$ ipython --no-banner

In [1]: import numpy as np

In [2]: np.set_printoptions(precision=2, suppress=True, linewidth=120)

In [3]: F = np.load("a.npy")

In [4]: F
Out[4]: 
array([[-2, -4, -1,  1],
       [-3,  0, -1,  1],
       [ 0,  0,  0,  0],
       [-2, -2, -3,  2],
       [ 1, -1,  2,  1],
       [ 1, -2, -2,  1],
       [ 0, -2,  2, -1],
       [-2,  1, -1,  3],
       [ 0,  0,  0,  0],
       [ 0,  0,  0,  0],
       [ 0,  0,  0,  0],
       [ 0,  0,  0,  0],
       [ 0,  0,  0,  0],
       [ 1,  1,  0,  2],
       [ 2, -3,  0,  2],
       [-3,  0, -1,  1],
       [-2, -4, -1,  1],
       [ 0,  0,  0,  0],
       [ 0, -2,  2, -1],
       [ 0,  0,  0,  0],
       [ 1, -2, -2,  1],
       [ 1,  1,  0,  2],
       [-3,  0, -1,  1]])

In [5]: # row 8 repeats row 2

In [6]: cen = F - F.mean(axis=0)

In [7]: left, s, vt = np.linalg.svd(cen, full_matrices=False)

In [8]: np.round(cen.mean(axis=0), 2) + 0
Out[8]: array([0., 0., 0., 0.])

In [9]: s ** 2 / (s ** 2).sum()
Out[9]: array([0.41, 0.32, 0.2 , 0.07])

In [10]: np.abs(vt[0]).argmax()
Out[10]: np.int64(0)

In [11]: cen = F - F.mean(axis=0)

In [12]: V = np.linalg.svd(cen)[2][:3]

In [13]: A2 = cen - cen @ V.T @ V

In [14]: np.round(np.cov(cen @ V.T, rowvar=False), 2) + 0
Out[14]: 
array([[2.84, 0.  , 0.  ],
       [0.  , 2.24, 0.  ],
       [0.  , 0.  , 1.38]])

In [15]: np.diag(V.T @ V)
Out[15]: array([0.97, 0.99, 0.59, 0.46])

In [16]: round(np.linalg.norm(A2) / np.linalg.norm(cen), 2)
Out[16]: np.float64(0.26)

In [17]: (cen @ V.T).std(axis=0)
Out[17]: array([1.65, 1.46, 1.15])

In [18]: A2.std(axis=0)
Out[18]: array([0.12, 0.08, 0.43, 0.49])

In [19]: np.linalg.norm(F, axis=1)
Out[19]: 
array([4.69, 3.32, 0.  , 4.58, 2.65, 3.16, 3.  , 3.87, 0.  , 0.  , 0.  , 0.  , 0.  , 2.45, 4.12, 3.32, 4.69, 0.  ,
       3.  , 0.  , 3.16, 2.45, 3.32])

In [20]: np.round(np.linalg.norm(F[18], 1), 2), round(np.linalg.norm(F[18], np.inf), 2)
Out[20]: (np.float64(5.0), np.float64(2.0))

In [21]: F[18] @ F[5]
Out[21]: np.int64(-1)

In [22]: np.round(np.linalg.norm(F, "nuc"), 2)
Out[22]: np.float64(26.03)

In [23]: mat = np.load("case7.npy")

In [24]: mat
Out[24]: 
array([[ 3,  4,  3,  1],
       [ 2,  3,  0,  0],
       [-1, -2,  3,  1]])

In [25]: # null space of dimension 2

In [26]: r = np.linalg.matrix_rank(mat)

In [27]: r
Out[27]: np.int64(2)

In [28]: N = np.linalg.svd(mat)[2][r:].T

In [29]: np.round(mat @ N, 2) + 0
Out[29]: 
array([[0., 0.],
       [0., 0.],
       [0., 0.]])

In [30]: N @ N.T
Out[30]: 
array([[ 0.69, -0.46, -0.07, -0.02],
       [-0.46,  0.31,  0.05,  0.02],
       [-0.07,  0.05,  0.11, -0.3 ],
       [-0.02,  0.02, -0.3 ,  0.9 ]])

In [31]: [int(np.linalg.matrix_rank(mat[:, :j + 1])) for j in range(4)]
Out[31]: [1, 2, 2, 2]

In [32]: np.linalg.matrix_rank(mat.T @ mat), np.linalg.matrix_rank(mat @ mat.T)
Out[32]: (np.int64(2), np.int64(2))

In [33]: [int(np.linalg.matrix_rank(mat[:i])) for i in range(1, len(mat) + 1)]
Out[33]: [1, 2, 2]

In [34]: u, v = mat[2], mat[1]

In [35]: u @ v
Out[35]: np.int64(-8)

In [36]: p = (u @ v) / (u @ u) * u

In [37]: np.outer(u, v)
Out[37]: 
array([[-2, -3,  0,  0],
       [-4, -6,  0,  0],
       [ 6,  9,  0,  0],
       [ 2,  3,  0,  0]])

In [38]: np.linalg.matrix_rank(np.outer(u, v))
Out[38]: np.int64(1)

In [39]: K = np.loadtxt("arr.csv", delimiter=",")

In [40]: K
Out[40]: 
array([[ 0.31,  0.  ,  0.95,  0.  ],
       [ 0.  ,  1.  ,  0.  ,  0.  ],
       [-0.95,  0.  ,  0.31,  0.  ],
       [ 0.  ,  0.  ,  0.  ,  1.  ]])

In [41]: x = np.array([1, 2, -1, 2])

In [42]: np.sort(np.abs(np.degrees(np.angle(np.linalg.eigvals(K)))))
Out[42]: array([ 0.,  0., 72., 72.])

In [43]: np.linalg.inv(K)
Out[43]: 
array([[ 0.31, -0.  , -0.95, -0.  ],
       [ 0.  ,  1.  ,  0.  ,  0.  ],
       [ 0.95,  0.  ,  0.31,  0.  ],
       [ 0.  ,  0.  ,  0.  ,  1.  ]])

In [44]: round(float(np.linalg.norm(x)), 2), round(float(np.linalg.norm(K @ x)), 2)
Out[44]: (3.16, 3.16)

In [45]: 4 - np.linalg.matrix_rank(K - np.eye(4), tol=1e-8)
Out[45]: np.int64(2)

In [46]: np.abs(np.linalg.eigvals(K))
Out[46]: array([1., 1., 1., 1.])

In [47]: A2 = np.array([[2, -5], [-4, -4]])

In [48]: Z = np.kron(A2, K)

In [49]: round(np.linalg.norm(Z, 2), 2), round(float(np.linalg.norm(A2, 2) * np.linalg.norm(K, 2)), 2)
Out[49]: (np.float64(6.53), 6.53)

In [50]: Z.shape
Out[50]: (8, 8)

In [51]: def softmax(z):
    ...:     e = np.exp(z - z.max(axis=-1, keepdims=True))
    ...:     return e / e.sum(axis=-1, keepdims=True)
    ...: 

In [52]: np.round(softmax(10 * K[2]), 2) + 0
Out[52]: array([0.  , 0.04, 0.92, 0.04])

In [53]: att = K @ K.T / np.sqrt(4)

In [54]: softmax(att)[2] @ K
Out[54]: array([-0.27,  0.22,  0.31,  0.22])

In [55]: feats = np.load("test14.npy")

In [56]: feats
Out[56]: 
array([[37,  1, -3, -1],
       [ 3, 20,  5, -1],
       [ 6, -6, 26, -8],
       [-5,  5, -8,  7]])

In [57]: t3 = np.stack([F, -1 * F, F[::-1]])

In [58]: np.linalg.norm(t3, axis=(1, 2))
Out[58]: array([13.67, 13.67, 13.67])

In [59]: t3.sum(axis=0)
Out[59]: 
array([[-3,  0, -1,  1],
       [ 1,  1,  0,  2],
       [ 1, -2, -2,  1],
       [ 0,  0,  0,  0],
       [ 0, -2,  2, -1],
       [ 0,  0,  0,  0],
       [-2, -4, -1,  1],
       [-3,  0, -1,  1],
       [ 2, -3,  0,  2],
       [ 1,  1,  0,  2],
       [ 0,  0,  0,  0],
       [ 0,  0,  0,  0],
       [ 0,  0,  0,  0],
       [ 0,  0,  0,  0],
       [ 0,  0,  0,  0],
       [-2,  1, -1,  3],
       [ 0, -2,  2, -1],
       [ 1, -2, -2,  1],
       [ 1, -1,  2,  1],
       [-2, -2, -3,  2],
       [ 0,  0,  0,  0],
       [-3,  0, -1,  1],
       [-2, -4, -1,  1]])

In [60]: np.einsum("bij,cij->bc", t3, t3)
Out[60]: 
array([[ 187, -187,   54],
       [-187,  187,  -54],
       [  54,  -54,  187]])

In [61]: np.sort(np.abs(np.linalg.eigvals(feats)))
Out[61]: array([ 3.8 , 25.51, 25.51, 35.9 ])

In [62]: np.allclose(feats @ feats.T, feats.T @ feats)
Out[62]: False

In [63]: (feats - feats.T) / 2
Out[63]: 
array([[ 0. , -1. , -4.5,  2. ],
       [ 1. ,  0. ,  5.5, -3. ],
       [ 4.5, -5.5,  0. ,  0. ],
       [-2. ,  3. ,  0. ,  0. ]])

In [64]: J = np.loadtxt("layer17.csv", delimiter=",")

In [65]: J
Out[65]: 
array([[6., 5., 0., 5.],
       [5., 6., 0., 5.],
       [0., 0., 6., 0.],
       [5., 5., 0., 6.]])

In [66]: J @ J
Out[66]: 
array([[86., 85.,  0., 85.],
       [85., 86.,  0., 85.],
       [ 0.,  0., 36.,  0.],
       [85., 85.,  0., 86.]])

In [67]: np.sort(np.linalg.eigvals(J).real)
Out[67]: array([ 1.,  1.,  6., 16.])

In [68]: (J != 0).astype(int)
Out[68]: 
array([[1, 1, 0, 1],
       [1, 1, 0, 1],
       [0, 0, 1, 0],
       [1, 1, 0, 1]])

In [69]: A2 = J / np.linalg.norm(J, axis=1, keepdims=True)

In [70]: C2 = A2 @ A2.T

In [71]: (C2 - 2 * np.eye(4)).round(6).argmax(axis=1)
Out[71]: array([1, 0, 0, 0])

In [72]: C2
Out[72]: 
array([[1.  , 0.99, 0.  , 0.99],
       [0.99, 1.  , 0.  , 0.99],
       [0.  , 0.  , 1.  , 0.  ],
       [0.99, 0.99, 0.  , 1.  ]])

In [73]: C2[2]
Out[73]: array([0., 0., 1., 0.])

In [74]: A2 = np.array([[4, 7, 6, 1], [2, -9, -5, -9], [-9, -1, -7, 3], [-7, -6, 8, -6]])

In [75]: data = np.triu(A2, 1)

In [76]: data
Out[76]: 
array([[ 0,  7,  6,  1],
       [ 0,  0, -5, -9],
       [ 0,  0,  0,  3],
       [ 0,  0,  0,  0]])

In [77]: # triangular

In [78]: x = np.array([1, 3, 3, 2])

In [79]: (data * x).sum(axis=1)
Out[79]: array([ 41, -33,   6,   0])

In [80]: np.sign((data @ x).round(6))
Out[80]: array([ 1, -1,  1,  0])

In [81]: (data @ x).argmax()
Out[81]: np.int64(0)

In [82]: data @ np.ones(4)
Out[82]: array([ 14., -14.,   3.,   0.])

In [83]: data * x
Out[83]: 
array([[  0,  21,  18,   2],
       [  0,   0, -15, -18],
       [  0,   0,   0,   6],
       [  0,   0,   0,   0]])

In [84]: data @ (2 * x)
Out[84]: array([ 82, -66,  12,   0])
